% ipython --no-banner

In [1]: import numpy as np

In [2]: from numpy import linalg as LA

In [3]: np.set_printoptions(precision=2, suppress=True, linewidth=140, legacy="1.25")

In [4]: data = np.loadtxt("m.csv", delimiter=",")

In [5]: print(data)
[[4. 3. 3.]
 [3. 4. 3.]
 [3. 3. 4.]]

In [6]: rng = np.random.default_rng(899184)

In [7]: M2 = data + rng.integers(-2, 3, (3, 1)) @ rng.integers(-2, 3, (1, 3))

In [8]: print(M2)
[[8. 3. 7.]
 [5. 4. 5.]
 [3. 3. 4.]]

In [9]: print(LA.matrix_rank(M2 - data, tol=1e-8))
1

In [10]: print(M2 - data)
[[4. 0. 4.]
 [2. 0. 2.]
 [0. 0. 0.]]

In [11]: vals, evecs = LA.eig(M2)

In [12]: print(vals)
[14.  1.  1.]

In [13]: print(np.sort(LA.eigvals(M2.T)))
[ 1.-0.j  1.+0.j 14.+0.j]

In [14]: print(np.round(np.prod(vals), 2))
14.0

In [15]: print(np.sort(LA.eigvals(M2 @ M2)))
[  1.-0.j   1.+0.j 196.+0.j]

In [16]: print(np.sort(LA.eigvals(LA.inv(M2))))
[0.07+0.j 1.  -0.j 1.  +0.j]

In [17]: print(np.kron(np.eye(2, dtype=int), data))
[[4. 3. 3. 0. 0. 0.]
 [3. 4. 3. 0. 0. 0.]
 [3. 3. 4. 0. 0. 0.]
 [0. 0. 0. 4. 3. 3.]
 [0. 0. 0. 3. 4. 3.]
 [0. 0. 0. 3. 3. 4.]]

In [18]: print(round(float(LA.eigvals(data).sum().real), 2))
12.0

In [19]: print(round(float(LA.det(data[::-1])), 2))
-10.0

In [20]: print(LA.eigvals(data))
[ 1. 10.  1.]

In [21]: vals, evecs = LA.eigh(data)

In [22]: print(vals.sum(), np.trace(data))
12.0 12.0

In [23]: print(vals)
[ 1.  1. 10.]

In [24]: print(np.abs(evecs[:, -1]))
[0.58 0.58 0.58]

In [25]: print(np.unique(vals.round(6) + 0, return_counts=True)[1])
[2 1]

In [26]: print(np.round(evecs.T @ evecs, 2) + 0)
[[1. 0. 0.]
 [0. 1. 0.]
 [0. 0. 1.]]

In [27]: J = np.load("layer17.npy")

In [28]: print(J)
[[-2  0  0  0  0 -1]
 [ 0  0  0  0  3  0]
 [ 0  0  0  0  0  0]
 [-2 -3  0  0  0  0]]

In [29]: # looks like rank 3

In [30]: rank = LA.matrix_rank(J)

In [31]: print(rank)
3

In [32]: ns = LA.svd(J)[2][rank:].T

In [33]: print(LA.matrix_rank(J.T @ J), LA.matrix_rank(J @ J.T))
3 3

In [34]: print(ns.shape)
(6, 3)

In [35]: print(np.allclose(J @ ns, 0))
True

In [36]: feats = np.array([[0.02, 1.0, 2.0, 2.0, 0.0, 2.0, 2.0],
    ...:     [0.0, 0.02, 1.0, 2.0, 2.0, 1.0, 0.0],
    ...:     [1.0, 1.0, 1.02, 1.0, 2.0, 0.0, 2.0],
    ...:     [1.0, 2.0, 0.0, 0.02, 2.0, 0.0, 1.0],
    ...:     [1.0, 2.0, 0.0, 1.0, 1.02, 2.0, 2.0],
    ...:     [0.0, 2.0, 0.0, 1.0, 1.0, 0.02, 0.0],
    ...:     [0.0, 1.0, 2.0, 2.0, 0.0, 2.0, 2.02]])

In [37]: blk = np.stack([feats, 4 * feats, feats[::-1]])

In [38]: print((blk @ feats.T).shape)
(3, 7, 7)

In [39]: print(LA.norm(blk, axis=(1, 2)))
[ 9.34 37.34  9.34]

In [40]: print(blk.sum(axis=0))
[[ 0.1   6.   12.   12.    0.   12.   12.02]
 [ 0.    2.1   5.   11.   11.    5.02  0.  ]
 [ 6.    7.    5.1   6.   11.02  2.   12.  ]
 [ 6.   12.    0.    0.12 12.    0.    6.  ]
 [ 6.   11.    1.02  6.    7.1  10.   12.  ]
 [ 0.   10.02  1.    7.    7.    1.1   0.  ]
 [ 0.02  6.   12.   12.    0.   12.   12.1 ]]

In [41]: print(LA.matrix_rank(blk.reshape(3, -1)))
2

In [42]: print(LA.matrix_rank(blk))
[7 7 7]

In [43]: print(LA.det(blk))
[    1.26 20612.7     -1.26]

In [44]: x0 = np.array([4, -4, -4, 4, -2, -3, 3])

In [45]: y = feats @ x0

In [46]: c, lr = np.zeros(7), 1 / LA.norm(feats, 2) ** 2

In [47]: for i in range(20):
    ...:     c -= lr * feats.T @ (feats @ c - y)
    ...:     if i % 5 == 0: print(i, round(LA.norm(feats @ c - y), 2))
    ...: 
0 7.05
5 5.81
10 4.95
15 4.34

In [48]: print(round(float(LA.cond(feats)), 2))
459.8
